$ python3 -q
>>> import numpy as np
>>> import numpy.linalg as la
>>> np.set_printoptions(precision=3, suppress=True, linewidth=160)
>>> A = np.array([[-1, -2, 1, 0], [0, -1, 0, 2], [2, -1, -1, 2], [0, 2, -1, -1]])
>>> print(A)
[[-1 -2  1  0]
 [ 0 -1  0  2]
 [ 2 -1 -1  2]
 [ 0  2 -1 -1]]
>>> def softmax(z):
...     e = np.exp(z - z.max(axis=-1, keepdims=True))
...     return e / e.sum(axis=-1, keepdims=True)
... 
>>> print(softmax(A[2]))
[0.476 0.024 0.024 0.476]
>>> print(np.round(softmax(10 * A[2]), 3) + 0)
[0.5 0.  0.  0.5]
>>> print(softmax(A[2] + 5))
[0.476 0.024 0.024 0.476]
>>> att = A @ A.T / np.sqrt(4)
>>> print(softmax(att).round(6).argmax(axis=1))
[0 1 2 3]
>>> print(softmax(att + np.triu(np.full(att.shape, -np.inf), 1)))
[[1.    0.    0.    0.   ]
 [0.182 0.818 0.    0.   ]
 [0.004 0.076 0.921 0.   ]
 [0.004 0.007 0.011 0.979]]
>>> P = np.triu(np.array([[-4, 9, -3, 7], [-7, 7, -1, -2], [-4, 8, 5, 2], [-8, 5, -7, -5]]), 1) + np.eye(4)
>>> Y = P @ A @ la.inv(P)
>>> print(np.poly(Y))
[ 1.  4.  2. -6. -5.]
>>> print(Y)
[[ -7.  69.  45. 102.]
 [ -2.  14.  11.  22.]
 [  2. -15. -12. -20.]
 [  0.   2.   1.   1.]]
>>> x0 = np.array([-1, -1, 0, 0])
>>> print(A @ x0)
[ 3  1 -1 -2]
>>> print(np.sign((A @ x0).round(6)))
[ 1  1 -1 -1]
>>> print(A @ (2 * x0))
[ 6  2 -2 -4]
>>> print(A @ np.eye(4)[2])
[ 1.  0. -1. -1.]
>>> print(A @ np.ones(4))
[-2.  1.  2.  0.]
>>> K = np.minimum.outer(np.arange(1, 6), np.arange(1, 6)) * -2
>>> print(K)
[[ -2  -2  -2  -2  -2]
 [ -2  -4  -4  -4  -4]
 [ -2  -4  -6  -6  -6]
 [ -2  -4  -6  -8  -8]
 [ -2  -4  -6  -8 -10]]
>>> rng = np.random.default_rng(63)
>>> z = rng.permutation(5)
>>> Y = K[:, z] * rng.choice([-1, 1], 5)
>>> print(Y)
[[-2  2 -2 -2  2]
 [-4  4 -4 -4  2]
 [-6  6 -6 -4  2]
 [-6  8 -8 -4  2]
 [-6 10 -8 -4  2]]
>>> U, _, Vt = la.svd(K.T @ Y)
>>> print(np.round(la.lstsq(K, Y)[0], 3) + 0)
[[ 0.  0.  0.  0. -1.]
 [ 0.  0.  0.  1.  0.]
 [ 1.  0.  0.  0.  0.]
 [ 0.  0.  1.  0.  0.]
 [ 0. -1.  0.  0.  0.]]
>>> print(np.round(U @ Vt, 3) + 0)
[[ 0.  0.  0.  0. -1.]
 [ 0.  0.  0.  1.  0.]
 [ 1.  0.  0.  0.  0.]
 [ 0.  0.  1.  0.  0.]
 [ 0. -1.  0.  0.  0.]]
>>> E = np.loadtxt("sample14.csv", delimiter=",")
>>> print(E)
[[0. 1. 0. 0.]
 [1. 0. 0. 0.]
 [0. 0. 0. 1.]
 [0. 0. 1. 0.]]
>>> P = np.triu(np.array([[0, 3, 2, 2], [0, 1, 3, 1], [0, 1, 2, 0], [3, 0, 3, 0]]), 1) + np.eye(4)
>>> Y = P @ E @ la.inv(P)
>>> print(np.round(la.det(Y), 3))
1.0
>>> print(Y)
[[ 3. -8. 20.  4.]
 [ 1. -3.  8.  4.]
 [ 0.  0.  0.  1.]
 [ 0.  0.  1.  0.]]
>>> print(P @ E - E @ P)
[[ 3.  0. -1.  1.]
 [ 0. -3. -1.  1.]
 [ 0.  0.  0.  0.]
 [ 0.  0.  0.  0.]]
>>> O, V = la.qr(Y[:, :1])[0], la.qr(Y[:, 1:])[0]
>>> sig = la.svd(O.T @ V, compute_uv=False)
>>> print((sig > 0.9).sum())
1
>>> print(np.degrees(np.arccos(sig.clip(0, 1))))
[0.819]
>>> print(E @ E)
[[1. 0. 0. 0.]
 [0. 1. 0. 0.]
 [0. 0. 1. 0.]
 [0. 0. 0. 1.]]
>>> print(np.trace(E))
0.0
>>> M = np.array([[0.0, 0.0, 0.0, -7.0],
...     [0.0, 0.0, 0.0, 9.0],
...     [0.0, 0.0, 0.0, 7.0],
...     [-7.0, 9.0, 7.0, 0.0]])
>>> print(M)
[[ 0.  0.  0. -7.]
 [ 0.  0.  0.  9.]
 [ 0.  0.  0.  7.]
 [-7.  9.  7.  0.]]
>>> ang = np.radians(15)
>>> r_ = np.eye(4)
>>> r_[2, 2] = r_[3, 3] = np.cos(ang)
>>> r_[2, 3], r_[3, 2] = -np.sin(ang), np.sin(ang)
>>> print(r_)
[[ 1.     0.     0.     0.   ]
 [ 0.     1.     0.     0.   ]
 [ 0.     0.     0.966 -0.259]
 [ 0.     0.     0.259  0.966]]
>>> Y = M @ r_.T
>>> print(Y)
[[ 0.     0.     1.812 -6.761]
 [ 0.     0.    -2.329  8.693]
 [ 0.     0.    -1.812  6.761]
 [-7.     9.     6.761  1.812]]
>>> print(la.matrix_rank(M, rtol=0.1))
2
>>> print(la.cond(M) > 100)
True
>>> print(np.argsort(-la.norm(M, axis=0).round(6), kind="stable")[:3])
[3 1 0]
>>> print([round(float(x), 3) for x in la.svd(M, compute_uv=False)[:3]])
[13.379, 13.379, 0.0]
>>> evals, V = la.eigh(M)
>>> x0 = np.array([0, -2, 1, -2])
>>> print(np.round(V * np.abs(evals) @ V.T, 3) + 0)
[[ 3.662 -4.709 -3.662  0.   ]
 [-4.709  6.054  4.709  0.   ]
 [-3.662  4.709  3.662  0.   ]
 [ 0.     0.     0.    13.379]]
>>> print(x0 @ M @ x0)
44.0
>>> print(V * np.maximum(evals, 0) @ V.T)
[[ 1.831 -2.354 -1.831 -3.5  ]
 [-2.354  3.027  2.354  4.5  ]
 [-1.831  2.354  1.831  3.5  ]
 [-3.5    4.5    3.5    6.69 ]]
>>> F = np.load("m.npy")
>>> print(F)
[[-1 -1  3]
 [ 1  1  2]
 [-3  2 -2]
 [ 2  3 -1]
 [ 2 -1 -1]
 [-1 -1  3]]
>>> P = F @ la.solve(F.T @ F, F.T)
>>> print(np.round((np.eye(6) - P) @ F, 3) + 0)
[[0. 0. 0.]
 [0. 0. 0.]
 [0. 0. 0.]
 [0. 0. 0.]
 [0. 0. 0.]
 [0. 0. 0.]]
>>> arr = np.loadtxt("mat.csv", delimiter=",")
>>> print(arr)
[[-0.636  0.593 -0.491 -0.056]
 [-0.391 -0.747 -0.432  0.319]
 [ 0.391  0.295 -0.246  0.836]
 [-0.538  0.057  0.715  0.442]]
>>> print(np.allclose(arr @ arr.T, arr.T @ arr))
True
>>> print((arr + arr.T) / 2)
[[-0.636  0.101 -0.05  -0.297]
 [ 0.101 -0.747 -0.069  0.188]
 [-0.05  -0.069 -0.246  0.776]
 [-0.297  0.188  0.776  0.442]]
>>> print(np.sort(np.abs(la.eigvals(arr))))
[1. 1. 1. 1.]
>>> print(round(float(la.det(arr)), 3))
-1.0
>>> J = np.load("test4.npy")
>>> print(J)
[[ 4.565 -1.574 -1.295]
 [ 4.268 -1.925  1.755]
 [-0.241 -0.663  4.95 ]
 [-2.641  1.625 -3.922]
 [-4.421  1.435  1.842]
 [-4.031  1.148  2.726]
 [ 3.496 -1.827  3.072]
 [ 3.395 -0.769 -3.589]
 [-3.55   0.856  3.415]
 [ 3.159 -1.755  3.455]
 [-3.212  1.767 -3.4  ]
 [-3.474  0.813  3.503]
 [ 4.127 -1.919  2.07 ]
 [ 4.521 -1.527 -1.494]
 [ 2.147 -0.143 -4.513]
 [-4.578  1.589  1.231]
 [ 4.056 -1.164 -2.682]
 [ 3.206 -0.667 -3.779]
 [ 1.841 -0.004 -4.649]
 [-4.431  1.443  1.811]
 [-4.586  1.881 -0.658]
 [-4.607  1.626  1.063]
 [ 0.811  0.437 -4.914]
 [ 3.568 -0.866 -3.394]
 [-4.329  1.925 -1.598]
 [ 2.9   -0.508 -4.041]
 [ 3.729 -0.96  -3.19 ]
 [ 4.639 -1.675 -0.822]]
>>> U, sig, Vt = la.svd(J)
>>> print(np.argmax(sig[:-1] / (sig[1:] + 1e-6)) + 1)
2
>>> print(sig.round(3) + 0)
[21.788 15.009  0.   ]
>>> Y = U[:, :2] @ np.diag(sig[:2]) @ Vt[:2]
>>> print(Y)
[[ 4.565 -1.574 -1.295]
 [ 4.268 -1.925  1.755]
 [-0.241 -0.663  4.95 ]
 [-2.641  1.625 -3.922]
 [-4.421  1.435  1.842]
 [-4.031  1.148  2.726]
 [ 3.496 -1.827  3.072]
 [ 3.395 -0.769 -3.589]
 [-3.55   0.856  3.415]
 [ 3.159 -1.755  3.455]
 [-3.212  1.767 -3.4  ]
 [-3.474  0.813  3.503]
 [ 4.127 -1.919  2.07 ]
 [ 4.521 -1.527 -1.494]
 [ 2.147 -0.143 -4.513]
 [-4.578  1.589  1.231]
 [ 4.056 -1.164 -2.682]
 [ 3.206 -0.667 -3.779]
 [ 1.841 -0.004 -4.649]
 [-4.431  1.443  1.811]
 [-4.586  1.881 -0.658]
 [-4.607  1.626  1.063]
 [ 0.811  0.437 -4.914]
 [ 3.568 -0.866 -3.394]
 [-4.329  1.925 -1.598]
 [ 2.9   -0.508 -4.041]
 [ 3.729 -0.96  -3.19 ]
 [ 4.639 -1.675 -0.822]]
>>> z = Y[:, 0] > np.median(Y[:, 0])
>>> u = Y[z].mean(axis=0) - Y[~z].mean(axis=0)
>>> print(np.argsort(-np.abs(u).round(6), kind="stable"))
[0 1 2]
>>> print(z.astype(int))
[1 1 0 0 0 0 1 1 0 1 0 0 1 1 1 0 1 1 0 0 0 0 0 1 0 1 1 1]
>>> feats = np.array([[-0.1, 0.4, -0.7],
...     [-1.5, -0.1, 1.2],
...     [1.9, -0.8, 0.1],
...     [0.6, -0.5, -2.0],
...     [0.6, 2.6, 0.6],
...     [-1.5, -0.3, 0.6]])
>>> print(feats)
[[-0.1  0.4 -0.7]
 [-1.5 -0.1  1.2]
 [ 1.9 -0.8  0.1]
 [ 0.6 -0.5 -2. ]
 [ 0.6  2.6  0.6]
 [-1.5 -0.3  0.6]]
>>> z = rng.permutation(3)
>>> Y = feats[:, z] * rng.choice([-1, 1], 3)
>>> print(Y)
[[-0.4  0.1  0.7]
 [ 0.1  1.5 -1.2]
 [ 0.8 -1.9 -0.1]
 [ 0.5 -0.6  2. ]
 [-2.6 -0.6 -0.6]
 [ 0.3  1.5 -0.6]]
>>> U, _, Vt = la.svd(feats.T @ Y)
>>> print(np.round(la.lstsq(feats, Y)[0], 3) + 0)
[[ 0. -1.  0.]
 [-1.  0.  0.]
 [ 0.  0. -1.]]
>>> Y = feats / la.norm(feats, axis=1, keepdims=True)
>>> cov = Y @ Y.T
>>> print(la.norm(Y, axis=1))
[1. 1. 1. 1. 1. 1.]
>>> print(cov[0])
[ 1.    -0.467 -0.346  0.654  0.252 -0.292]
>>> print(np.round(np.degrees(np.arccos(np.clip(cov[0, 3], -1, 1))), 3))
49.19
>>> print(np.argwhere(np.triu(np.abs(cov) > 0.95, 1)))
[]
>>> print((cov - 2 * np.eye(6)).round(6).argmax(axis=1))
[3 5 3 0 0 1]
>>> print(cov)
[[ 1.    -0.467 -0.346  0.654  0.252 -0.292]
 [-0.467  1.    -0.667 -0.787 -0.084  0.949]
 [-0.346 -0.667  1.     0.302 -0.156 -0.752]
 [ 0.654 -0.787  0.302  1.    -0.364 -0.553]
 [ 0.252 -0.084 -0.156 -0.364  1.    -0.294]
 [-0.292  0.949 -0.752 -0.553 -0.294  1.   ]]
